$ ipython --no-banner

In [1]: import numpy as np

In [2]: np.set_printoptions(precision=3, suppress=True, linewidth=120, legacy="1.25")

In [3]: def tidy(a):
   ...:     return np.round(a, 3) + 0
   ...: 

In [4]: arr = np.loadtxt("layer1.csv", delimiter=",")

In [5]: print(arr)
[[ 2. -1.  0.  0.]
 [ 2.  0.  0.  0.]
 [ 0.  0.  2. -1.]
 [ 0.  0.  2.  0.]]

In [6]: # 2 groups of indices that never mix

In [7]: print(tidy(np.linalg.det(arr.T)))
4.0

In [8]: print(np.einsum("ii->", arr))
4.0

In [9]: print(tidy(np.poly(arr)))
[ 1. -4.  8. -8.  4.]

In [10]: print((arr != 0).astype(int))
[[1 1 0 0]
 [1 0 0 0]
 [0 0 1 1]
 [0 0 1 0]]

In [11]: print(tidy(np.sort(np.linalg.eigvals(arr).real)))
[1. 1. 1. 1.]

In [12]: print(arr @ arr)
[[ 2. -2.  0.  0.]
 [ 4. -2.  0.  0.]
 [ 0.  0.  2. -2.]
 [ 0.  0.  4. -2.]]

In [13]: print(tidy(np.linalg.matrix_power(arr, 4)))
[[-4.  0.  0.  0.]
 [ 0. -4.  0.  0.]
 [ 0.  0. -4.  0.]
 [ 0.  0.  0. -4.]]

In [14]: print(tidy(np.linalg.det(arr)))
4.0

In [15]: print((arr + arr.T) / 2)
[[2.  0.5 0.  0. ]
 [0.5 0.  0.  0. ]
 [0.  0.  2.  0.5]
 [0.  0.  0.5 0. ]]

In [16]: print(np.trace(arr))
4.0

In [17]: print((arr - arr.T) / 2)
[[ 0.  -1.5  0.   0. ]
 [ 1.5  0.   0.   0. ]
 [ 0.   0.   0.  -1.5]
 [ 0.   0.   1.5  0. ]]

In [18]: print(tidy(np.abs(np.linalg.eigvals(arr)).max()))
1.414

In [19]: print(arr @ arr)
[[ 2. -2.  0.  0.]
 [ 4. -2.  0.  0.]
 [ 0.  0.  2. -2.]
 [ 0.  0.  4. -2.]]

In [20]: rng = np.random.default_rng(863837)

In [21]: idx = rng.permutation(4)

In [22]: print(idx)
[1 0 2 3]

In [23]: B = arr[idx][:, idx]

In [24]: print(np.trace(B))
4.0

In [25]: W1 = np.array([[1, 1, 1, 3], [1, 3, 3, 0], [1, 3, 2, 1], [2, 0, 1, 2]])

In [26]: beta = np.array([2, 2, 2, 0])

In [27]: H = np.maximum(arr @ W1 + beta, 0)

In [28]: print(H)
[[3. 1. 1. 6.]
 [4. 4. 4. 6.]
 [2. 8. 5. 0.]
 [4. 8. 6. 2.]]

In [29]: print((H > 0).astype(int))
[[1 1 1 1]
 [1 1 1 1]
 [1 1 1 0]
 [1 1 1 1]]

In [30]: print((H > 0).mean(axis=0))
[1.   1.   1.   0.75]

In [31]: basis = np.array([[7, 8], [7, 8], [1, 0], [3, 5]])

In [32]: print((H @ basis).round(6).argmax(axis=1))
[1 1 1 1]

In [33]: feats = np.load("a.npy")

In [34]: print(tidy(feats))
[[ 0.985 -0.074 -0.074 -0.015 -0.074 -0.074 -0.044 -0.074]
 [-0.074  0.632 -0.368 -0.074 -0.368 -0.368 -0.221 -0.368]
 [-0.074 -0.368  0.632 -0.074 -0.368 -0.368 -0.221 -0.368]
 [-0.015 -0.074 -0.074  0.985 -0.074 -0.074 -0.044 -0.074]
 [-0.074 -0.368 -0.368 -0.074  0.632 -0.368 -0.221 -0.368]
 [-0.074 -0.368 -0.368 -0.074 -0.368  0.632 -0.221 -0.368]
 [-0.044 -0.221 -0.221 -0.044 -0.221 -0.221  0.868 -0.221]
 [-0.074 -0.368 -0.368 -0.074 -0.368 -0.368 -0.221  0.632]]

In [35]: print(tidy(feats.ravel(order="F")))
[ 0.985 -0.074 -0.074 -0.015 -0.074 -0.074 -0.044 -0.074 -0.074  0.632 -0.368 -0.074 -0.368 -0.368 -0.221 -0.368 -0.074
 -0.368  0.632 -0.074 -0.368 -0.368 -0.221 -0.368 -0.015 -0.074 -0.074  0.985 -0.074 -0.074 -0.044 -0.074 -0.074 -0.368
 -0.368 -0.074  0.632 -0.368 -0.221 -0.368 -0.074 -0.368 -0.368 -0.074 -0.368  0.632 -0.221 -0.368 -0.044 -0.221 -0.221
 -0.044 -0.221 -0.221  0.868 -0.221 -0.074 -0.368 -0.368 -0.074 -0.368 -0.368 -0.221  0.632]

In [36]: blk = feats.reshape(8, 2, -1)

In [37]: print(tidy(blk.sum(axis=1)))
[[ 0.912 -0.147 -0.118 -0.088]
 [-0.441  0.265 -0.588 -0.441]
 [-0.441 -0.735  0.412 -0.441]
 [-0.088 -0.147 -0.118  0.912]
 [ 0.559 -0.735 -0.588 -0.441]
 [-0.441  0.265 -0.588 -0.441]
 [-0.265 -0.441  0.647 -0.265]
 [-0.441 -0.735 -0.588  0.559]]

In [38]: print(blk.shape)
(8, 2, 4)
